In [1]: import numpy as np

In [2]: import numpy.linalg as la

In [3]: np.set_printoptions(precision=2, suppress=True, linewidth=140, legacy="1.25")

In [4]: m1 = np.load("m.npy")

In [5]: m1
Out[5]: 
array([[ 3,  3,  0,  2,  3,  1,  3,  1, -2],
       [ 3,  3,  1,  0,  2,  0,  3,  0,  0],
       [ 0,  2,  1,  0,  0,  0,  2,  3,  0],
       [ 3,  0,  3,  2,  2,  0,  2,  3, -2],
       [ 2,  2,  3,  0,  3,  2,  2,  2,  0]])

In [6]: rng = np.random.default_rng(879)

In [7]: out = m1 + rng.integers(-2, 3, (5, 1)) @ rng.integers(-2, 3, (1, 9))

In [8]: out
Out[8]: 
array([[ 1,  3,  2,  2,  1, -1,  3,  0, -2],
       [ 3,  3,  1,  0,  2,  0,  3,  0,  0],
       [ 0,  2,  1,  0,  0,  0,  2,  3,  0],
       [ 5,  0,  1,  2,  4,  2,  2,  4, -2],
       [ 6,  2, -1,  0,  7,  6,  2,  4,  0]])

In [9]: np.abs(out - m1).sum(axis=1)
Out[9]: array([ 9,  0,  0,  9, 18])

In [10]: np.round(la.svd(out - m1, compute_uv=False), 2) + 0
Out[10]: array([10.1,  0. ,  0. ,  0. ,  0. ])

In [11]: Uu, sigma, VT = la.svd(out, full_matrices=False)

In [12]: round(float(np.sqrt((sigma ** 2).sum())), 2), round(la.norm(out), 2)
Out[12]: (17.41, 17.41)

In [13]: np.cumsum(sigma ** 2) / np.sum(sigma ** 2)
Out[13]: array([0.76, 0.91, 0.96, 0.99, 1.  ])

In [14]: np.round(Uu.T @ out @ VT.T, 2) + 0
Out[14]: 
array([[15.18,  0.  ,  0.  ,  0.  ,  0.  ],
       [ 0.  ,  6.77,  0.  ,  0.  ,  0.  ],
       [ 0.  ,  0.  ,  3.77,  0.  ,  0.  ],
       [ 0.  ,  0.  ,  0.  ,  3.17,  0.  ],
       [ 0.  ,  0.  ,  0.  ,  0.  ,  1.57]])

In [15]: np.round(Uu.T @ Uu, 2) + 0
Out[15]: 
array([[1., 0., 0., 0., 0.],
       [0., 1., 0., 0., 0.],
       [0., 0., 1., 0., 0.],
       [0., 0., 0., 1., 0.],
       [0., 0., 0., 0., 1.]])

In [16]: np.abs(Uu[:, 0]).round(6).argmax()
Out[16]: 4

In [17]: sigma / sigma[0]
Out[17]: array([1.  , 0.45, 0.25, 0.21, 0.1 ])

In [18]: Uu.shape, sigma.shape, VT.shape
Out[18]: ((5, 5), (5,), (5, 9))
